In [1]: import numpy as np

In [2]: from numpy import linalg as LA

In [3]: np.set_printoptions(suppress=True, linewidth=100)

In [4]: def rnd(a):
   ...:     return np.round(a, 3) + 0
   ...: 

In [5]: E = np.load("w.npy")

In [6]: E
Out[6]: 
array([[-2.176,  1.737,  3.121,  0.369,  2.174,  1.698,  2.613, -1.346,  1.982,  0.666,  3.935],
       [ 2.643,  3.172, -6.75 ,  3.194, -3.52 ,  2.253, -3.186, -4.235, -5.581,  4.75 ,  0.584],
       [ 2.528, -1.738,  1.776,  2.221,  2.65 , -5.224,  1.161,  2.614,  7.699,  1.901,  1.875],
       [ 4.575,  2.199,  2.63 ,  0.41 ,  2.686, -0.981,  3.976, -2.975,  5.994, -1.915,  3.013],
       [ 1.047,  0.441, -2.142, -5.874,  1.581, -0.233, -1.951,  1.778, -3.482, -0.556, -0.826],
       [-2.275, -0.944,  5.049, -0.73 ,  2.181, -0.235, -1.919, -2.548,  1.599, -2.045,  1.305],
       [-6.56 , -0.538, -1.922, -2.793,  3.648,  2.51 ,  2.295, -0.237, -7.429,  0.769, -1.293],
       [-1.87 , -1.391, -6.147,  1.361, -1.235, -0.524, -0.978,  3.753,  2.755, -2.56 ,  0.832],
       [ 0.875,  3.646, -1.807,  0.028,  4.778,  2.518,  7.828, -5.986, -0.967, -0.463,  5.695],
       [ 0.074,  3.478, -8.092, -2.01 ,  1.793,  5.463, -0.787, -0.857, -2.461, -0.426,  0.559],
       [-0.45 , -0.455,  3.416, -3.225, -1.513, -0.193,  2.661,  1.733,  2.683, -1.42 ,  0.199],
       [ 5.199, -1.7  ,  1.778,  1.194, -2.102,  0.842, -1.484,  1.574, -2.196,  7.145,  1.634],
       [-1.454, -0.452, -6.814, -0.099, -0.096, -1.032,  1.015, -0.732, -4.321,  7.598, -0.412],
       [ 1.404,  7.371,  0.865, -1.86 , -0.876,  1.72 ,  3.05 , -0.763, -5.777, -8.679, -3.504],
       [ 0.277, -2.436,  1.463, -1.9  ,  4.073, -1.323,  0.777,  2.003,  0.691, -5.975, -2.792],
       [-2.4  , -4.101,  1.297, -0.962,  2.223, -0.152,  2.376,  2.915,  4.242,  0.978,  2.622],
       [-6.427,  0.059, -0.86 , -0.521,  0.953,  1.746,  4.68 , -1.924, -2.118, -2.062, -0.085],
       [-2.652, -1.527, -3.537,  1.833,  1.237, -2.475, -0.76 , -4.847,  7.238, -3.595,  1.385],
       [ 0.477, -1.123, -2.231, -4.53 , -2.915, -2.917, -6.556,  3.087,  0.245,  0.251, -4.301],
       [-3.149, -3.626, -1.284,  0.805,  3.199,  3.58 ,  5.879, -5.318,  3.371, -3.505,  3.196],
       [ 0.439,  1.205,  6.911,  2.712, -4.098, -4.229,  0.971,  2.071,  3.829,  1.653,  1.249],
       [-1.162,  3.004, -1.155, -0.716,  0.136,  4.995, -0.683, -2.229,  0.687, -1.883, -2.097],
       [ 0.791,  5.397, -3.33 , -2.992, -1.464,  0.497, -3.145, -2.321, -3.262,  4.14 , -4.857],
       [ 0.888,  5.717,  1.073, -3.022, -0.249,  1.093,  2.636, -1.221,  3.366,  4.579,  2.715],
       [-0.985,  3.03 ,  2.186, -0.591, -5.549, -2.308,  1.46 ,  3.894,  1.135,  1.797,  2.644],
       [ 1.641,  4.452,  3.886, -1.545, -0.832, -3.486, -4.153,  3.699, -3.179,  2.74 , -7.01 ],
       [ 2.49 , -2.263, -5.342, -2.213, -2.878, -1.953,  3.624,  5.001, -2.882,  5.43 ,  5.092],
       [ 2.644,  7.15 ,  5.055, -2.09 ,  2.683, -1.176, -2.474, -0.998, -4.958,  4.667,  1.457],
       [ 3.361,  2.656,  0.106,  2.695, -4.367,  0.689,  1.164, -1.018,  2.673, -5.243, -1.574],
       [ 1.075,  4.04 ,  5.451,  2.521, -3.278, -1.581, -1.747,  1.657, -1.911, -2.252, -1.574],
       [ 1.719,  0.907, -2.916, -1.185,  0.531,  3.558,  1.865,  3.417,  0.296, -2.463,  4.944],
       [ 2.612,  1.417,  3.711,  3.642, -6.21 , -0.513,  2.738,  3.045, -0.822, -4.138, -5.281],
       [-1.025, -2.54 ,  1.913,  0.806,  1.404,  0.222, -1.758,  0.546,  1.236,  3.94 ,  2.063],
       [ 3.567,  0.082,  4.498,  2.511,  0.591, -4.442, -1.849,  1.064, -1.414, -2.17 ,  2.276],
       [ 2.44 ,  0.943,  2.993,  4.872, -6.163, -0.564, -2.134,  1.731,  5.494,  4.498,  0.582],
       [ 2.416,  7.362, -6.076,  0.827, -1.722,  2.955,  3.116, -0.289, -4.979,  1.641, -3.003],
       [-1.166,  1.864,  0.073, -2.187, -0.618,  2.869, -1.454,  0.476, -3.653,  1.091, -1.78 ],
       [-2.63 ,  3.405, -0.809,  2.28 , -0.344, -5.317, -0.059,  0.602, -4.305,  5.799, -4.488],
       [-0.433,  2.117, -2.42 ,  2.271, -0.709,  0.763,  0.109,  1.421, -2.924,  1.643,  0.125],
       [-2.364, -0.194, -0.788,  0.314, -2.702,  0.601,  1.232,  3.182,  7.407,  1.511,  6.733],
       [ 1.097, -0.843,  5.431,  0.396,  4.044,  2.109,  1.25 ,  0.111,  7.374, -6.033, -2.073],
       [-1.748, -0.602, -3.087,  0.134, -1.975, -2.151,  0.415,  2.638,  4.655,  2.095, -0.85 ],
       [-2.838,  1.751,  1.019, -3.351,  5.198,  2.864, -1.012,  1.762,  1.722, -2.044, -2.879],
       [ 2.113, -2.879, -5.821,  1.1  , -2.022,  1.055,  2.3  , -2.118,  4.291, -4.469,  0.901],
       [ 0.71 , -4.394, -0.743,  0.228,  0.851, -4.342,  0.027,  1.401, -1.076, -2.456,  2.177]])

In [7]: cen = E - E.mean(axis=0)

In [8]: evecs = LA.svd(cen)[2][:5]

In [9]: Y = cen - cen @ evecs.T @ evecs

In [10]: rnd(np.diag(evecs.T @ evecs))
Out[10]: array([0.256, 0.494, 0.875, 0.212, 0.519, 0.23 , 0.268, 0.262, 0.586, 0.812, 0.486])

In [11]: rnd(LA.norm(Y) / LA.norm(cen))
Out[11]: np.float64(0.477)

In [12]: rnd(np.cov(cen @ evecs.T, rowvar=False))
Out[12]: 
array([[25.264,  0.   ,  0.   ,  0.   ,  0.   ],
       [ 0.   , 19.389,  0.   ,  0.   ,  0.   ],
       [ 0.   ,  0.   , 15.493,  0.   ,  0.   ],
       [ 0.   ,  0.   ,  0.   , 10.304,  0.   ],
       [ 0.   ,  0.   ,  0.   ,  0.   ,  9.89 ]])
